$ python3 -q
>>> import numpy as np
>>> import numpy.linalg as la
>>> np.set_printoptions(precision=3, suppress=True, linewidth=120, floatmode="fixed")
>>> r0 = np.array([0, 3, 0, 2, 0])
>>> r1 = np.array([2, 1, 3])
>>> F = np.outer(r0, r1)
>>> print(F)
[[0 0 0]
 [6 3 9]
 [0 0 0]
 [4 2 6]
 [0 0 0]]
>>> print(la.lstsq(F[:-1].T, F[-1])[2])
1
>>> print(F @ la.pinv(F) @ F)
[[0.000 0.000 0.000]
 [6.000 3.000 9.000]
 [0.000 0.000 0.000]
 [4.000 2.000 6.000]
 [0.000 0.000 0.000]]
>>> print(round(float(np.trace(la.pinv(F) @ F)), 3))
1.0
>>> W = np.array([[8, 4, -1, 9, -2, 4],
...     [-7, -6, -2, -9, -3, -9],
...     [-9, 0, -8, 5, 6, -3]])
>>> beta = np.array([1, 1, 0, 0, 0, 3])
>>> H = np.maximum(F @ W + beta, 0)
>>> print((H > 0).mean(axis=0))
[0.600 1.000 0.000 0.400 0.400 0.600]
>>> print((H > 0).astype(int))
[[1 1 0 0 0 1]
 [0 1 0 1 1 0]
 [1 1 0 0 0 1]
 [0 1 0 1 1 0]
 [1 1 0 0 0 1]]
>>> print(la.matrix_rank(H))
3
>>> C = np.array([[2, 5], [4, 1], [2, 2], [4, 5], [0, 5], [5, 1]])
>>> print((H @ C).round(6).argmax(axis=1))
[0 1 0 1 0]
>>> print(H @ C)
[[ 21   9]
 [316 532]
 [ 21   9]
 [212 355]
 [ 21   9]]
>>> left, sig, VT = la.svd(F)
>>> print(sig.round(3) + 0)
[13.491  0.000  0.000]
>>> print(np.argmax(sig[:-1] / (sig[1:] + 1e-6)) + 1)
1
>>> A2 = left[:, :1] @ np.diag(sig[:1]) @ VT[:1]
>>> print(la.matrix_rank(A2))
1
>>> print(np.round(la.norm(F - A2) / la.norm(F), 3))
0.0
>>> print(la.matrix_rank(F, rtol=0.05))
1
>>> print([round(float(x), 3) for x in la.svd(F, compute_uv=False)[:3]])
[13.491, 0.0, 0.0]
>>> print(la.cond(F) > 100)
True
>>> print(la.matrix_rank(F, rtol=0.1))
1
>>> rk = la.matrix_rank(F)
>>> print(rk)
1
>>> null = la.svd(F)[2][rk:].T
>>> print([int(la.matrix_rank(np.delete(F, i, axis=0))) for i in range(5)])
[1, 1, 1, 1, 1]
>>> print(np.round(F @ null, 3) + 0)
[[0.000 0.000]
 [0.000 0.000]
 [0.000 0.000]
 [0.000 0.000]
 [0.000 0.000]]
>>> print(null @ null.T)
[[ 0.714 -0.143 -0.429]
 [-0.143  0.929 -0.214]
 [-0.429 -0.214  0.357]]
>>> print(la.matrix_rank(F.T @ F), la.matrix_rank(F @ F.T))
1 1
